>>> import numpy as np
>>> np.set_printoptions(precision=2, suppress=True, linewidth=140, floatmode="fixed")
>>> E = np.minimum.outer(np.arange(1, 4), np.arange(1, 4)) * 2
>>> E
array([[2, 2, 2],
       [2, 4, 4],
       [2, 4, 6]])
>>> r0 = np.array([-4, 0, -5])
>>> A2 = E + np.outer(r0, np.eye(3)[1])
>>> round(float(np.linalg.det(A2) / np.linalg.det(E)), 2), round(float(1 + np.linalg.solve(E, r0)[1]), 2)
(5.5, 5.5)
>>> np.linalg.matrix_rank(A2 - E)
np.int64(1)
>>> A2
array([[ 2.00, -2.00,  2.00],
       [ 2.00,  4.00,  4.00],
       [ 2.00, -1.00,  6.00]])
>>> np.linalg.matrix_rank(np.linalg.inv(A2) - np.linalg.inv(E), tol=1e-8)
np.int64(1)
>>> A = np.array([[-2, -2, -2, -2, -2],
...     [-2, -4, -4, -4, -4],
...     [-2, -4, -6, -6, -6],
...     [-2, -4, -6, -8, -8],
...     [-2, -4, -6, -8, -10]])
>>> w, evecs = np.linalg.eig(A)
>>> np.sort(np.linalg.eigvals(A @ A))
array([  0.29,   0.50,   1.36,   8.39, 609.45])
>>> round(float(np.prod(w)), 2)
-32.0
>>> np.sort(np.linalg.eigvals(np.linalg.inv(A)))
array([-1.84, -1.42, -0.86, -0.35, -0.04])
>>> np.round(A @ evecs[:, 0] - w[0] * evecs[:, 0], 2) + 0
array([0.00, 0.00, 0.00, 0.00, 0.00])
>>> np.sort(np.linalg.eigvals(A.T))
array([-24.69,  -2.90,  -1.17,  -0.71,  -0.54])
>>> r0, v = A[0], A[2]
>>> r0 @ r0
np.int64(20)
>>> p = (r0 @ v) / (r0 @ r0) * r0
>>> round(float(np.linalg.norm(r0 + v) ** 2 + np.linalg.norm(r0 - v) ** 2), 2)
296.0
>>> np.outer(r0, v)
array([[ 4,  8, 12, 12, 12],
       [ 4,  8, 12, 12, 12],
       [ 4,  8, 12, 12, 12],
       [ 4,  8, 12, 12, 12],
       [ 4,  8, 12, 12, 12]])
>>> v - p
array([ 2.80,  0.80, -1.20, -1.20, -1.20])
>>> round(float((v - p) @ r0), 2)
0.0
>>> vec = np.array([1, 0, 1, 0, 0])
>>> rhs = A @ vec
>>> b, lr = np.zeros(5), 1 / np.linalg.norm(A, 2) ** 2
>>> for i in range(8):
...     b -= lr * A.T @ (A @ b - rhs)
...     if i % 2 == 0: print(i, round(np.linalg.norm(A @ b - rhs), 2))
... 
0 2.31
2 2.25
4 2.19
6 2.13
>>> round(np.linalg.cond(A), 2)
np.float64(45.46)
>>> b
array([0.15, 0.25, 0.31, 0.33, 0.33])
>>> Uu, sigma = np.linalg.svd(A)
Traceback (most recent call last):
  File "<python-input-30>", line 1, in <module>
    Uu, sigma = np.linalg.svd(A)
    ^^^^^^^^^
ValueError: too many values to unpack (expected 2)
>>> Uu, sigma, VT = np.linalg.svd(A, full_matrices=False)
>>> np.abs(Uu[:, 0]).round(6).argmax()
np.int64(4)
>>> np.round(Uu.T @ A @ VT.T, 2) + 0
array([[24.69,  0.00,  0.00,  0.00,  0.00],
       [ 0.00,  2.90,  0.00,  0.00,  0.00],
       [ 0.00,  0.00,  1.17,  0.00,  0.00],
       [ 0.00,  0.00,  0.00,  0.71,  0.00],
       [ 0.00,  0.00,  0.00,  0.00,  0.54]])
>>> sigma
array([24.69,  2.90,  1.17,  0.71,  0.54])
>>> np.abs(VT[0])
array([0.17, 0.33, 0.46, 0.55, 0.60])
>>> sigma / sigma[0]
array([1.00, 0.12, 0.05, 0.03, 0.02])
>>> np.allclose(Uu * sigma @ VT, A)
True
>>> round(np.sqrt((sigma ** 2).sum()), 2), np.round(np.linalg.norm(A), 2)
(np.float64(24.9), np.float64(24.9))
>>> np.round(Uu.T @ Uu, 2) + 0
array([[1.00, 0.00, 0.00, 0.00, 0.00],
       [0.00, 1.00, 0.00, 0.00, 0.00],
       [0.00, 0.00, 1.00, 0.00, 0.00],
       [0.00, 0.00, 0.00, 1.00, 0.00],
       [0.00, 0.00, 0.00, 0.00, 1.00]])
>>> W0 = np.load("x.npy")
>>> W0
array([[ 1.04,  0.21, -0.21],
       [ 0.21,  1.98, -0.98],
       [-0.21, -0.98,  1.98]])
>>> vec = np.ones(3)
>>> for _ in range(4):
...     vec = W0 @ vec
...     vec /= np.linalg.norm(vec)
...     print(round(vec @ W0 @ vec, 2))
... 
1.13
1.76
2.7
2.97
>>> vec
array([ 0.23,  0.77, -0.60])
>>> A2 = W0 / np.linalg.norm(W0, axis=1, keepdims=True)
>>> cov = A2 @ A2.T
>>> round(float(np.degrees(np.arccos(np.clip(cov[0, 2], -1, 1)))), 2)
110.49
>>> np.argwhere(np.triu(np.abs(cov) > 0.95, 1))
array([], shape=(0, 2), dtype=int64)
>>> (cov - 2 * np.eye(3)).round(6).argmax(axis=1)
array([1, 0, 0])
>>> cov[0]
array([ 1.00,  0.35, -0.35])
>>> np.linalg.norm(A2, axis=1)
array([1.00, 1.00, 1.00])
>>> W = np.array([[0, -1, 2, 1, 3], [-2, 1, 0, 0, 3], [-3, -2, 1, -3, -3]])
>>> b = np.array([-2, -1, -1, -2, -1])
>>> hid = np.maximum(W0 @ W + b, 0)
>>> (hid > 0).mean(axis=0)
array([0.00, 0.33, 0.67, 0.33, 0.67])
>>> hid
array([[0.00, 0.00, 0.87, 0.00, 3.38],
       [0.00, 2.73, 0.00, 1.15, 8.51],
       [0.00, 0.00, 0.56, 0.00, 0.00]])
>>> cent = np.array([[2, -1, 3], [-1, 0, -2], [2, 1, 2], [3, 3, 0], [3, -3, 1]])
>>> W @ cent
array([[ 17,  -4,   9],
       [  4,  -7,  -5],
       [-20,   4,  -6]])
>>> (hid @ cent).round(6).argmax(axis=1)
array([0, 0, 0])
>>> hid @ cent
array([[ 11.88,  -9.27,   5.12],
       [ 26.25, -22.08,   3.05],
       [  1.12,   0.56,   1.12]])
>>> vec = np.array([1, -3, -3])
>>> rhs = W0 @ vec
>>> rhs
array([ 1.04, -2.79, -3.21])
>>> np.linalg.solve(W0, rhs)
array([ 1.00, -3.00, -3.00])
>>> np.linalg.solve(W0, rhs + W0[:, 1])
array([ 1.00, -2.00, -3.00])
>>> np.linalg.solve(W0, 2 * rhs)
array([ 2.00, -6.00, -6.00])
>>> M = np.array([[4.0, 0.0, 3.0, 0.0, 0.0, 0.0],
...     [0.0, 4.0, 0.0, 0.0, 0.0, 0.0],
...     [3.0, 0.0, 4.0, 0.0, 0.0, 0.0],
...     [0.0, 0.0, 0.0, 4.0, 3.0, 3.0],
...     [0.0, 0.0, 0.0, 3.0, 4.0, 3.0],
...     [0.0, 0.0, 0.0, 3.0, 3.0, 4.0]])
>>> Q = E.astype(float).copy()
>>> for j in range(3):
...     Q[:, j] -= Q[:, :j] @ (Q[:, :j].T @ Q[:, j])
...     Q[:, j] /= np.linalg.norm(Q[:, j])
... 
>>> Q.round(2) + 0
array([[ 0.58, -0.82,  0.00],
       [ 0.58,  0.41, -0.71],
       [ 0.58,  0.41,  0.71]])
>>> np.allclose(M, M.T)
True
>>> np.linalg.determinant(M)
Traceback (most recent call last):
  File "<python-input-72>", line 1, in <module>
    np.linalg.determinant(M)
    ^^^^^^^^^^^^^^^^^^^^^
AttributeError: module 'numpy.linalg' has no attribute 'determinant'
>>> np.allclose(M @ M.T, M.T @ M)
True
>>> np.linalg.matrix_power(M, 2)
array([[25.00,  0.00, 24.00,  0.00,  0.00,  0.00],
       [ 0.00, 16.00,  0.00,  0.00,  0.00,  0.00],
       [24.00,  0.00, 25.00,  0.00,  0.00,  0.00],
       [ 0.00,  0.00,  0.00, 34.00, 33.00, 33.00],
       [ 0.00,  0.00,  0.00, 33.00, 34.00, 33.00],
       [ 0.00,  0.00,  0.00, 33.00, 33.00, 34.00]])
>>> np.trace(M)
np.float64(24.0)
>>> M @ M
array([[25.00,  0.00, 24.00,  0.00,  0.00,  0.00],
       [ 0.00, 16.00,  0.00,  0.00,  0.00,  0.00],
       [24.00,  0.00, 25.00,  0.00,  0.00,  0.00],
       [ 0.00,  0.00,  0.00, 34.00, 33.00, 33.00],
       [ 0.00,  0.00,  0.00, 33.00, 34.00, 33.00],
       [ 0.00,  0.00,  0.00, 33.00, 33.00, 34.00]])
>>> vec = np.ones(6)
>>> for _ in range(3):
...     vec = M @ vec
...     vec /= np.linalg.norm(vec)
...     print(round(vec @ M @ vec, 2))
... 
9.06
9.55
9.77
>>> np.round(np.linalg.eigvalsh(M)[-1], 2)
np.float64(10.0)
>>> vec
array([0.19, 0.04, 0.19, 0.56, 0.56, 0.56])
>>> (M != 0).astype(int)
array([[1, 0, 1, 0, 0, 0],
       [0, 1, 0, 0, 0, 0],
       [1, 0, 1, 0, 0, 0],
       [0, 0, 0, 1, 1, 1],
       [0, 0, 0, 1, 1, 1],
       [0, 0, 0, 1, 1, 1]])
>>> M @ M
array([[25.00,  0.00, 24.00,  0.00,  0.00,  0.00],
       [ 0.00, 16.00,  0.00,  0.00,  0.00,  0.00],
       [24.00,  0.00, 25.00,  0.00,  0.00,  0.00],
       [ 0.00,  0.00,  0.00, 34.00, 33.00, 33.00],
       [ 0.00,  0.00,  0.00, 33.00, 34.00, 33.00],
       [ 0.00,  0.00,  0.00, 33.00, 33.00, 34.00]])
>>> np.sort(np.linalg.eigvals(M).real)
array([ 1.00,  1.00,  1.00,  4.00,  7.00, 10.00])
>>> r0 = np.array([-2, 2, 3])
>>> np.cross(M[4, :3], M[2, :3])
array([0.00, 0.00, 0.00])
>>> np.convolve(M[4], r0)
array([ 0.00,  0.00,  0.00, -6.00, -2.00, 11.00, 18.00,  9.00])
>>> np.correlate(M[4], M[2], "full")
array([ 0.00,  0.00,  0.00,  0.00,  0.00,  0.00, 12.00, 16.00, 21.00, 12.00,  9.00])
>>> mat = np.load("a.npy")
>>> mat
array([[  1.36,   0.97,  -0.11,   0.22,  -3.28],
       [ -5.82,   0.57,   0.10,   0.52,  -2.99],
       [  1.84,   1.96,   0.08,  -0.21,   1.29],
       [  0.85,   1.42,   0.80,   0.53,   2.80],
       [ -0.34,  -0.95,  -0.40,   0.03,   4.04],
       [ -3.99,  -0.83,   0.25,   0.18,  -1.46],
       [  0.77,  -0.21,   0.89,  -0.17,  -2.62],
       [ -1.42,  -0.34,  -0.88,  -0.22,   0.43],
       [ -0.24,   1.01,  -0.46,   0.09,  -0.47],
       [  5.87,   1.99,   0.02,  -0.28,   7.54],
       [  1.85,   0.85,   0.45,  -0.29,  -0.57],
       [ -2.49,   0.80,   0.48,   0.12,   9.85],
       [  2.08,  -0.62,  -1.09,  -0.18,   3.41],
       [  4.86,  -3.65,  -0.30,  -0.16,   1.26],
       [ -0.12,   0.70,   0.02,   0.01,   5.80],
       [ -0.23,  -1.16,   0.15,  -0.27,   1.89],
       [ -2.29,  -0.63,   0.38,   0.53,  -0.42],
       [  2.67,   0.60,  -0.26,   0.22,  -1.04],
       [ -2.18,   0.04,   1.30,   0.04, -13.43],
       [  3.65,  -2.61,  -0.34,  -0.11,  -3.07],
       [  0.64,   0.19,   0.39,   0.16,   5.05],
       [ -3.48,  -1.13,   0.40,  -0.35,  -2.87],
       [  0.23,  -1.18,  -0.29,   0.12,  -2.33],
       [  6.72,   2.23,   0.65,  -0.03,   3.21],
       [ -2.98,   0.42,  -0.16,   0.18,  -3.88],
       [  0.26,  -1.28,  -0.22,   0.66,   1.11],
       [  1.36,   0.81,   1.27,   0.07,   1.47],
       [  2.21,   0.69,   0.35,  -0.46,   1.13],
       [  3.20,   1.75,   0.83,  -0.21,   6.27],
       [ -2.15,  -0.48,  -0.21,  -0.09,   4.40]])
>>> A2 = np.array([[2, 9, 7], [3, 2, -9], [-3, -7, -8], [4, 9, 3], [7, 0, 2]])
>>> np.linalg.matrix_rank(mat @ A2)
np.int64(3)
>>> np.linalg.matrix_rank(np.vstack([mat, A2.T]))
np.int64(5)
